>>> import numpy as np
>>> import numpy.linalg as la
>>> np.set_printoptions(precision=1, suppress=True, linewidth=200)
>>> rd = lambda a: np.round(a, 1) + 0
>>> M = np.loadtxt("run4.csv", delimiter=",")
>>> print(rd(M))
[[1.  0.  0.  0.  0.  0. ]
 [0.  1.  0.  0.  0.  0. ]
 [0.  0.3 0.3 0.  0.  0.3]
 [0.  0.  0.  0.5 0.  0.5]
 [0.5 0.  0.  0.  0.5 0. ]
 [0.3 0.  0.3 0.  0.  0.3]]
>>> def softmax(z):
...     e = np.exp(z - z.max(axis=-1, keepdims=True))
...     return e / e.sum(axis=-1, keepdims=True)
... 
>>> print(rd(softmax(M[0])))
[0.4 0.1 0.1 0.1 0.1 0.1]
>>> print(rd(softmax(M[0] + 2)))
[0.4 0.1 0.1 0.1 0.1 0.1]
>>> print(rd(softmax(10 * M[0])))
[1. 0. 0. 0. 0. 0.]
>>> S = M @ M.T / np.sqrt(6)
>>> print(softmax(S).round(6).argmax(axis=1))
[0 1 1 3 0 0]
>>> print(rd(softmax(S)[0] @ M))
[0.4 0.2 0.1 0.1 0.1 0.2]
>>> feats = np.array([[0, -4, -3, -5, 3, -4, -3],
...     [4, 0, -2, 3, -4, 1, -4],
...     [3, 2, 0, -8, 3, 3, -5],
...     [5, -3, 8, 0, 1, -10, -3],
...     [-3, 4, -3, -1, 0, 9, -6],
...     [4, -1, -3, 10, -9, 0, -4],
...     [3, 4, 5, 3, 6, 4, 0]])
>>> rk = la.matrix_rank(feats)
>>> print(rk)
6
>>> ns = la.svd(feats)[2][rk:].T
>>> print(np.allclose(feats @ ns, 0))
True
>>> print(la.matrix_rank(feats.T @ feats), la.matrix_rank(feats @ feats.T))
6 6
>>> print([int(la.matrix_rank(feats[:, :j + 1])) for j in range(7)])
[1, 2, 3, 4, 5, 6, 6]
>>> print(ns.shape)
(7, 1)
>>> print(rd(feats @ ns))
[[0.]
 [0.]
 [0.]
 [0.]
 [0.]
 [0.]
 [0.]]
>>> rng = np.random.default_rng(7632)
>>> J = (rng.random((8, 8)) < 0.3) + np.eye(8)
>>> J /= J.sum(axis=1, keepdims=True)
>>> print(rd(J))
[[0.3 0.3 0.  0.3 0.  0.  0.  0. ]
 [0.  0.2 0.2 0.2 0.  0.  0.  0.2]
 [0.3 0.  0.3 0.  0.  0.  0.3 0. ]
 [0.2 0.  0.  0.5 0.  0.2 0.  0. ]
 [0.  0.  0.3 0.  0.3 0.  0.3 0. ]
 [0.  0.  0.  0.  0.  0.7 0.  0.3]
 [0.  0.3 0.3 0.  0.  0.  0.3 0. ]
 [0.  0.  0.  0.  0.  0.  0.  1. ]]
>>> print(rd((J + J.T) / 2))
[[0.3 0.2 0.2 0.3 0.  0.  0.  0. ]
 [0.2 0.2 0.1 0.1 0.  0.  0.2 0.1]
 [0.2 0.1 0.3 0.  0.2 0.  0.3 0. ]
 [0.3 0.1 0.  0.5 0.  0.1 0.  0. ]
 [0.  0.  0.2 0.  0.3 0.  0.2 0. ]
 [0.  0.  0.  0.1 0.  0.7 0.  0.2]
 [0.  0.2 0.3 0.  0.2 0.  0.3 0. ]
 [0.  0.1 0.  0.  0.  0.2 0.  1. ]]
>>> print(np.allclose(J @ J.T, J.T @ J))
False
>>> print(rd((J - J.T) / 2))
[[ 0.   0.2 -0.2  0.   0.   0.   0.   0. ]
 [-0.2  0.   0.1  0.1  0.   0.  -0.2  0.1]
 [ 0.2 -0.1  0.   0.  -0.2  0.   0.   0. ]
 [ 0.  -0.1  0.   0.   0.   0.1  0.   0. ]
 [ 0.   0.   0.2  0.   0.   0.   0.2  0. ]
 [ 0.   0.   0.  -0.1  0.   0.   0.   0.2]
 [ 0.   0.2  0.   0.  -0.2  0.   0.   0. ]
 [ 0.  -0.1  0.   0.   0.  -0.2  0.   0. ]]
>>> print(rd(np.sort(np.abs(la.eigvals(J)))))
[0.1 0.3 0.3 0.3 0.7 0.7 0.9 1. ]
>>> print(rd(la.matrix_power(J, 4)))
[[0.2 0.1 0.1 0.2 0.  0.2 0.  0.2]
 [0.1 0.1 0.1 0.2 0.  0.1 0.1 0.4]
 [0.2 0.2 0.2 0.2 0.  0.1 0.1 0.1]
 [0.1 0.1 0.  0.2 0.  0.2 0.  0.3]
 [0.2 0.2 0.2 0.1 0.  0.  0.2 0.1]
 [0.  0.  0.  0.  0.  0.2 0.  0.8]
 [0.2 0.2 0.2 0.2 0.  0.  0.1 0.2]
 [0.  0.  0.  0.  0.  0.  0.  1. ]]
>>> print(rd(la.det(J)))
0.0
>>> print(np.allclose(J, J.T))
False
